$ ipython --no-banner

In [1]: import numpy as np

In [2]: np.set_printoptions(suppress=True, linewidth=200)

In [3]: def rd(a):
   ...:     return np.round(a, 3) + 0
   ...: 

In [4]: M = np.load("out19.npy")

In [5]: M
Out[5]: 
array([[0, 0, 0, 3, 0, 0],
       [0, 0, 0, 0, 1, 0],
       [0, 4, 0, 0, 0, 0],
       [0, 0, 3, 0, 0, 0],
       [3, 0, 0, 0, 0, 0],
       [0, 0, 0, 0, 0, 1]])

In [6]: # 2 groups of indices that never mix

In [7]: rd(np.linalg.norm(M, axis=0))
Out[7]: array([3., 4., 3., 3., 1., 1.])

In [8]: rd(np.linalg.svd(M, compute_uv=False))
Out[8]: array([4., 3., 3., 3., 1., 1.])

In [9]: M.T @ M
Out[9]: 
array([[ 9,  0,  0,  0,  0,  0],
       [ 0, 16,  0,  0,  0,  0],
       [ 0,  0,  9,  0,  0,  0],
       [ 0,  0,  0,  9,  0,  0],
       [ 0,  0,  0,  0,  1,  0],
       [ 0,  0,  0,  0,  0,  1]])

In [10]: M[:, 1] @ M[:, 2]
Out[10]: np.int64(0)

In [11]: u = np.array([2, 2, 1, 3, 3, 3])

In [12]: out = M + np.outer(u, np.eye(6)[3])

In [13]: np.linalg.matrix_rank(out - M)
Out[13]: np.int64(1)

In [14]: np.linalg.matrix_rank(np.linalg.inv(out) - np.linalg.inv(M), tol=1e-8)
Out[14]: np.int64(1)

In [15]: (M != 0).astype(int)
Out[15]: 
array([[0, 0, 0, 1, 0, 0],
       [0, 0, 0, 0, 1, 0],
       [0, 1, 0, 0, 0, 0],
       [0, 0, 1, 0, 0, 0],
       [1, 0, 0, 0, 0, 0],
       [0, 0, 0, 0, 0, 1]])

In [16]: np.flatnonzero(np.linalg.matrix_power((M != 0) + (M.T != 0) + np.eye(6), 6)[0])
Out[16]: array([0, 1, 2, 3, 4])

In [17]: M @ M
Out[17]: 
array([[ 0,  0,  9,  0,  0,  0],
       [ 3,  0,  0,  0,  0,  0],
       [ 0,  0,  0,  0,  4,  0],
       [ 0, 12,  0,  0,  0,  0],
       [ 0,  0,  0,  9,  0,  0],
       [ 0,  0,  0,  0,  0,  1]])

In [18]: rd(np.sort(np.linalg.eigvals(M).real))
Out[18]: array([-2.064, -2.064,  0.788,  0.788,  1.   ,  2.551])

In [19]: rng = np.random.default_rng(60002)

In [20]: K = np.eye(14, dtype=int)[rng.permutation(14)] * np.array([0, 0, -1, 3, 0, -1, -2, -1, -1, -1, -1, -3, -1, -3])

In [21]: K
Out[21]: 
array([[ 0,  0,  0,  0,  0,  0, -2,  0,  0,  0,  0,  0,  0,  0],
       [ 0,  0,  0,  0,  0,  0,  0,  0,  0,  0, -1,  0,  0,  0],
       [ 0,  0,  0,  0,  0,  0,  0,  0,  0,  0,  0,  0,  0,  0],
       [ 0,  0,  0,  3,  0,  0,  0,  0,  0,  0,  0,  0,  0,  0],
       [ 0,  0,  0,  0,  0,  0,  0,  0, -1,  0,  0,  0,  0,  0],
       [ 0,  0,  0,  0,  0,  0,  0,  0,  0,  0,  0,  0, -1,  0],
       [ 0,  0,  0,  0,  0,  0,  0,  0,  0,  0,  0, -3,  0,  0],
       [ 0,  0,  0,  0,  0,  0,  0,  0,  0, -1,  0,  0,  0,  0],
       [ 0,  0,  0,  0,  0,  0,  0,  0,  0,  0,  0,  0,  0,  0],
       [ 0,  0,  0,  0,  0, -1,  0,  0,  0,  0,  0,  0,  0,  0],
       [ 0,  0,  0,  0,  0,  0,  0,  0,  0,  0,  0,  0,  0, -3],
       [ 0,  0,  0,  0,  0,  0,  0,  0,  0,  0,  0,  0,  0,  0],
       [ 0,  0,  0,  0,  0,  0,  0, -1,  0,  0,  0,  0,  0,  0],
       [ 0,  0, -1,  0,  0,  0,  0,  0,  0,  0,  0,  0,  0,  0]])

In [22]: x0 = np.array([2, -2, 2, 2, 2, -1, -2, 0, 2, -2, 2, -2, -1, 1])

In [23]: h = np.maximum(K @ x0, 0)

In [24]: np.maximum(K @ (3 * x0), 0)
Out[24]: array([12,  0,  0, 18,  0,  3, 18,  6,  0,  3,  0,  0,  0,  0])

In [25]: K.T @ h
Out[25]: array([  0,   0,   0,  18,   0,  -1,  -8,   0,   0,  -2,   0, -18,  -1,   0])

In [26]: np.maximum(K @ x0, 0) - np.maximum(-K @ x0, 0)
Out[26]: array([ 4, -2,  0,  6, -2,  1,  6,  2,  0,  1, -3,  0,  0, -2])

In [27]: rd(np.linalg.norm(K, 2) / np.linalg.norm(K))
Out[27]: np.float64(0.487)

In [28]: rd(np.linalg.norm(K, axis=0))
Out[28]: array([0., 0., 1., 3., 0., 1., 2., 1., 1., 1., 1., 3., 1., 3.])

In [29]: K[:, 0] @ K[:, 7]
Out[29]: np.int64(0)

In [30]: rank = np.linalg.matrix_rank(K)

In [31]: rank
Out[31]: np.int64(11)

In [32]: N = np.linalg.svd(K)[2][rank:].T

In [33]: np.linalg.matrix_rank(K.T @ K), np.linalg.matrix_rank(K @ K.T)
Out[33]: (np.int64(11), np.int64(11))

In [34]: feats = np.loadtxt("sample14.csv", delimiter=",")

In [35]: feats
Out[35]: 
array([[-3.,  1.,  0.,  0.,  0.,  0.,  0.],
       [ 0., -3.,  1.,  0.,  0.,  0.,  0.],
       [ 0.,  0., -3.,  1.,  0.,  0.,  0.],
       [ 0.,  0.,  0., -3.,  1.,  0.,  0.],
       [ 0.,  0.,  0.,  0., -3.,  1.,  0.],
       [ 0.,  0.,  0.,  0.,  0., -3.,  1.],
       [ 0.,  0.,  0.,  0.,  0.,  0., -3.]])

In [36]: t3 = np.stack([feats, 5 * feats, feats[::-1]])

In [37]: np.linalg.matrix_rank(t3.reshape(3, -1))
Out[37]: np.int64(2)

In [38]: rd(np.linalg.norm(t3, axis=(1, 2)))
Out[38]: array([ 8.307, 41.533,  8.307])

In [39]: t3.shape
Out[39]: (3, 7, 7)
